% ipython --no-banner

In [1]: import numpy as np

In [2]: np.set_printoptions(suppress=True, linewidth=200)

In [3]: feats = np.loadtxt("run10.csv", delimiter=",")

In [4]: feats
Out[4]: 
array([[-0.1  , -1.4  ,  0.9  ,  0.3  , -1.2  , -2.1  ],
       [-0.8  , -1.3  ,  0.3  ,  1.5  , -1.6  , -0.8  ],
       [-0.871, -1.323,  0.399,  1.52 , -1.478, -0.854],
       [ 1.2  ,  0.5  , -1.3  ,  1.7  ,  0.8  , -0.6  ]])

In [5]: [round(float(x), 3) for x in np.linalg.svd(feats, compute_uv=False)[:3]]
Out[5]: [4.673, 2.706, 1.604]

In [6]: np.linalg.cond(feats) > 100
Out[6]: np.False_

In [7]: W0 = np.loadtxt("test2.csv", delimiter=",")

In [8]: W0.round(3)
Out[8]: 
array([[0.25 , 0.167, 0.   , 0.25 , 0.083, 0.167, 0.083],
       [0.125, 0.25 , 0.188, 0.188, 0.062, 0.062, 0.125],
       [0.188, 0.188, 0.188, 0.125, 0.062, 0.125, 0.125],
       [0.071, 0.143, 0.214, 0.286, 0.   , 0.143, 0.143],
       [0.143, 0.071, 0.143, 0.214, 0.214, 0.071, 0.143],
       [0.188, 0.125, 0.062, 0.062, 0.188, 0.25 , 0.125],
       [0.167, 0.056, 0.111, 0.111, 0.167, 0.167, 0.222]])

In [9]: rng = np.random.default_rng(9604)

In [10]: lab = rng.permutation(7)

In [11]: lab
Out[11]: array([4, 3, 0, 5, 1, 2, 6])

In [12]: B = W0[lab][:, lab]

In [13]: B.round(3)
Out[13]: 
array([[0.214, 0.214, 0.143, 0.071, 0.071, 0.143, 0.143],
       [0.   , 0.286, 0.071, 0.143, 0.143, 0.214, 0.143],
       [0.083, 0.25 , 0.25 , 0.167, 0.167, 0.   , 0.083],
       [0.188, 0.062, 0.188, 0.25 , 0.125, 0.062, 0.125],
       [0.062, 0.188, 0.125, 0.062, 0.25 , 0.188, 0.125],
       [0.062, 0.125, 0.188, 0.125, 0.188, 0.188, 0.125],
       [0.167, 0.111, 0.167, 0.167, 0.056, 0.111, 0.222]])

In [14]: np.round(np.diag(B), 3)
Out[14]: array([0.214, 0.286, 0.25 , 0.25 , 0.25 , 0.188, 0.222])

In [15]: np.round(np.sort(np.abs(np.linalg.eigvals(B))), 3)
Out[15]: array([0.067, 0.113, 0.113, 0.178, 0.178, 0.207, 1.   ])

In [16]: lab = rng.permutation(7)

In [17]: B = W0[:, lab] * rng.choice([-1, 1], 7)

In [18]: B.round(3)
Out[18]: 
array([[ 0.083, -0.25 , -0.25 , -0.167,  0.   , -0.083,  0.167],
       [ 0.125, -0.188, -0.125, -0.062,  0.188, -0.062,  0.25 ],
       [ 0.125, -0.125, -0.188, -0.125,  0.188, -0.062,  0.188],
       [ 0.143, -0.286, -0.071, -0.143,  0.214, -0.   ,  0.143],
       [ 0.143, -0.214, -0.143, -0.071,  0.143, -0.214,  0.071],
       [ 0.125, -0.062, -0.188, -0.25 ,  0.062, -0.188,  0.125],
       [ 0.222, -0.111, -0.167, -0.167,  0.111, -0.167,  0.056]])

In [19]: left, _, Vt = np.linalg.svd(W0.T @ B)

In [20]: np.round(np.linalg.lstsq(W0, B)[0], 3) + 0
Out[20]: 
array([[ 0.,  0., -1.,  0.,  0.,  0.,  0.],
       [ 0.,  0.,  0.,  0.,  0.,  0.,  1.],
       [ 0.,  0.,  0.,  0.,  1.,  0.,  0.],
       [ 0., -1.,  0.,  0.,  0.,  0.,  0.],
       [ 0.,  0.,  0.,  0.,  0., -1.,  0.],
       [ 0.,  0.,  0., -1.,  0.,  0.,  0.],
       [ 1.,  0.,  0.,  0.,  0.,  0.,  0.]])

In [21]: np.round(left @ Vt, 3) + 0
Out[21]: 
array([[ 0.,  0., -1.,  0.,  0.,  0.,  0.],
       [ 0.,  0.,  0.,  0.,  0.,  0.,  1.],
       [ 0.,  0.,  0.,  0.,  1.,  0.,  0.],
       [ 0., -1.,  0.,  0.,  0.,  0.,  0.],
       [ 0.,  0.,  0.,  0.,  0., -1.,  0.],
       [ 0.,  0.,  0., -1.,  0.,  0.,  0.],
       [ 1.,  0.,  0.,  0.,  0.,  0.,  0.]])

In [22]: lab
Out[22]: array([6, 3, 0, 5, 2, 4, 1])

In [23]: W1 = np.array([[0, 2, 2, 5, -4, -3],
    ...:     [2, -2, 3, 2, 0, -1],
    ...:     [-2, 0, 3, -5, -2, 5],
    ...:     [4, -3, -2, -4, -2, 1],
    ...:     [3, 3, -5, 0, -4, -1],
    ...:     [3, 2, -2, -2, 0, -5],
    ...:     [5, 0, -5, -4, 5, 4]])

In [24]: b = np.array([0, -1, 0, 2, 1, 1])

In [25]: H = np.maximum(B @ W1 + b, 0)

In [26]: (H > 0).astype(int)
Out[26]: 
array([[0, 0, 0, 1, 1, 1],
       [1, 1, 0, 1, 1, 1],
       [1, 1, 0, 1, 1, 1],
       [1, 1, 0, 1, 1, 1],
       [0, 0, 0, 1, 1, 1],
       [0, 0, 0, 1, 1, 1],
       [0, 1, 0, 1, 1, 1]])

In [27]: np.round((H > 0).mean(axis=0), 3)
Out[27]: array([0.429, 0.571, 0.   , 1.   , 1.   , 1.   ])

In [28]: Z = np.array([[2, 0, -2],
    ...:     [-2, -1, 1],
    ...:     [1, -3, 2],
    ...:     [0, 0, 1],
    ...:     [0, 3, 3],
    ...:     [3, 0, -1]])

In [29]: (H @ Z).round(6).argmax(axis=1)
Out[29]: array([2, 0, 2, 2, 2, 2, 2])

In [30]: np.round(np.linalg.det(W0), 3)
Out[30]: np.float64(0.0)

In [31]: np.linalg.determinant(W0)
Traceback (most recent call last):
  Cell In[31], line 1
    np.linalg.determinant(W0)
AttributeError: module 'numpy.linalg' has no attribute 'determinant'


In [32]: np.round(np.abs(np.linalg.eigvals(W0)).max(), 3)
Out[32]: np.float64(1.0)

In [33]: np.allclose(W0 @ W0.T, W0.T @ W0)
Out[33]: False

In [34]: round(np.trace(W0), 3)
Out[34]: np.float64(1.66)

In [35]: F = np.load("a.npy")

In [36]: F
Out[36]: 
array([[ 2.795, -1.846,  0.969, -1.901, -2.909, -2.975, -3.14 ],
       [ 3.001, -1.773,  0.956, -1.895, -3.015, -3.003, -3.01 ],
       [ 2.916, -1.961,  1.026, -1.907, -2.859, -3.033, -3.165],
       [ 2.998, -1.858,  1.149, -1.944, -3.286, -2.934, -2.99 ],
       [ 2.891, -2.077,  1.054, -2.073, -2.669, -3.166, -2.992],
       [ 2.909, -1.808,  0.912, -1.967, -2.97 , -3.123, -2.915],
       [ 3.011, -2.052,  1.027, -2.045, -3.007, -3.115, -3.016],
       [-0.163,  3.013, -2.894,  2.094,  2.016,  0.033, -2.073],
       [ 0.035,  3.052, -3.013,  2.056,  1.864,  0.019, -2.039],
       [-0.138,  2.951, -3.034,  2.034,  2.062,  0.079, -2.022],
       [ 0.077,  3.143, -2.823,  1.935,  1.901, -0.126, -1.96 ],
       [-0.044,  3.138, -2.877,  1.946,  2.081, -0.172, -1.984],
       [-0.073,  2.94 , -3.252,  2.187,  1.977, -0.068, -2.058],
       [-0.112,  2.992, -2.979,  2.076,  2.081, -0.161, -1.928]])

In [37]: [round(float(x), 3) for x in np.linalg.svd(F, compute_uv=False)[:3]]
Out[37]: [19.049, 12.655, 0.58]

In [38]: np.linalg.matrix_rank(F, rtol=0.1)
Out[38]: np.int64(2)

In [39]: np.argsort(-np.linalg.norm(F, axis=0).round(6), kind="stable")[:3]
Out[39]: array([6, 1, 4])

In [40]: np.round(np.abs(np.linalg.svd(F)[2][-1]), 3)
Out[40]: array([0.417, 0.182, 0.369, 0.775, 0.16 , 0.13 , 0.116])

In [41]: left, sv, Vt = np.linalg.svd(F)

In [42]: np.argmax(sv[:-1] / (sv[1:] + 1e-6)) + 1
Out[42]: np.int64(2)

In [43]: sv.round(3)
Out[43]: array([19.049, 12.655,  0.58 ,  0.438,  0.33 ,  0.165,  0.12 ])

In [44]: B = left[:, :2] @ np.diag(sv[:2]) @ Vt[:2]

In [45]: np.linalg.matrix_rank(B)
Out[45]: np.int64(2)

In [46]: np.round(np.abs(F - B).max(), 3)
Out[46]: np.float64(0.297)

In [47]: round(np.linalg.norm(F - B) / np.linalg.norm(F), 3)
Out[47]: np.float64(0.036)

In [48]: Z = F[[7, 13]].astype(float)

In [49]: for _ in range(4):
    ...:     lab = np.linalg.norm(F[:, None] - Z, axis=-1).argmin(axis=1)
    ...:     Z = np.array([F[lab == j].mean(axis=0) for j in range(2)])
    ...: 

In [50]: lab
Out[50]: array([1, 1, 1, 1, 1, 1, 1, 0, 0, 0, 0, 0, 0, 0])

In [51]: np.abs(Z[1] - Z[0]).argmax()
Out[51]: np.int64(4)

In [52]: Z = 3 * np.array([[-0.6, -0.9, 0.9, 1.2, 0.7, 0.1, 0.9],
    ...:     [-0.2, 1.9, -0.2, 0.4, 2.0, -0.5, -0.7]])

In [53]: lab = rng.integers(0, 2, 19)

In [54]: A = Z[lab] + rng.normal(size=(19, 7))

In [55]: A.round(3)
Out[55]: 
array([[-1.353, -2.765,  1.989,  3.077,  1.791,  2.276,  3.195],
       [-0.084,  4.175, -1.197,  0.805,  7.804, -2.626, -0.953],
       [ 0.242,  4.431, -0.647,  2.202,  6.617, -0.546, -2.668],
       [-2.097,  6.943,  0.553,  0.88 ,  6.149, -2.44 ,  0.172],
       [-2.385, -0.378,  4.284,  4.299,  3.439,  0.312,  2.939],
       [-1.427, -1.169,  2.853,  3.585,  2.57 ,  1.014,  1.608],
       [-1.296,  6.111, -0.972,  0.747,  7.725, -2.168, -0.799],
       [-1.108,  4.277,  0.652,  1.605,  7.058, -0.437, -1.152],
       [-3.89 , -1.395,  1.763,  4.499,  1.405,  0.387,  3.204],
       [-1.68 ,  6.276, -0.898, -0.056,  5.815, -1.398, -3.352],
       [-1.311,  6.746, -1.734,  1.03 ,  6.655, -0.503, -2.288],
       [-2.495, -3.157,  3.574,  2.255,  4.084,  0.096,  3.073],
       [-2.199, -2.18 ,  3.42 ,  4.376,  1.991, -0.304,  2.006],
       [-1.177, -2.403,  4.153,  4.202,  3.902,  1.313,  2.36 ],
       [-0.112,  4.236, -2.935,  0.281,  6.825, -0.585, -1.573],
       [-2.724, -0.895,  2.831,  3.849,  0.351,  0.009,  3.545],
       [-2.082, -2.746,  1.633,  2.596,  0.645, -0.64 ,  1.36 ],
       [-1.637,  5.068,  0.085,  1.848,  6.148, -0.777, -4.003],
       [-3.128,  3.102, -3.157,  0.193,  4.942, -1.793, -2.677]])

In [56]: t = np.radians(15)

In [57]: r_ = np.eye(7)

In [58]: r_[4, 4] = r_[0, 0] = np.cos(t)

In [59]: r_[4, 0], r_[0, 4] = -np.sin(t), np.sin(t)

In [60]: r_.round(3)
Out[60]: 
array([[ 0.966,  0.   ,  0.   ,  0.   ,  0.259,  0.   ,  0.   ],
       [ 0.   ,  1.   ,  0.   ,  0.   ,  0.   ,  0.   ,  0.   ],
       [ 0.   ,  0.   ,  1.   ,  0.   ,  0.   ,  0.   ,  0.   ],
       [ 0.   ,  0.   ,  0.   ,  1.   ,  0.   ,  0.   ,  0.   ],
       [-0.259,  0.   ,  0.   ,  0.   ,  0.966,  0.   ,  0.   ],
       [ 0.   ,  0.   ,  0.   ,  0.   ,  0.   ,  1.   ,  0.   ],
       [ 0.   ,  0.   ,  0.   ,  0.   ,  0.   ,  0.   ,  1.   ]])

In [61]: B = A @ r_.T

In [62]: np.round(np.linalg.det(r_), 3), round(np.trace(r_), 3)
Out[62]: (np.float64(1.0), np.float64(6.932))

In [63]: np.allclose(np.linalg.norm(A, axis=1), np.linalg.norm(B, axis=1))
Out[63]: True

In [64]: np.round(np.abs(B - A).max(axis=0), 3)
Out[64]: array([2.043, 0.   , 0.   , 0.   , 0.959, 0.   , 0.   ])

In [65]: cen = (A - A.mean(axis=0)) / A.std(axis=0)

In [66]: np.round(cen.std(axis=0), 3)
Out[66]: array([1., 1., 1., 1., 1., 1., 1.])

In [67]: b = np.linalg.lstsq(np.delete(cen, 4, axis=1), cen[:, 4])[0]

In [68]: b.round(3)
Out[68]: array([ 0.326,  0.559,  0.238, -0.301, -0.075, -0.062])

In [69]: np.abs(b).argmax()
Out[69]: np.int64(1)
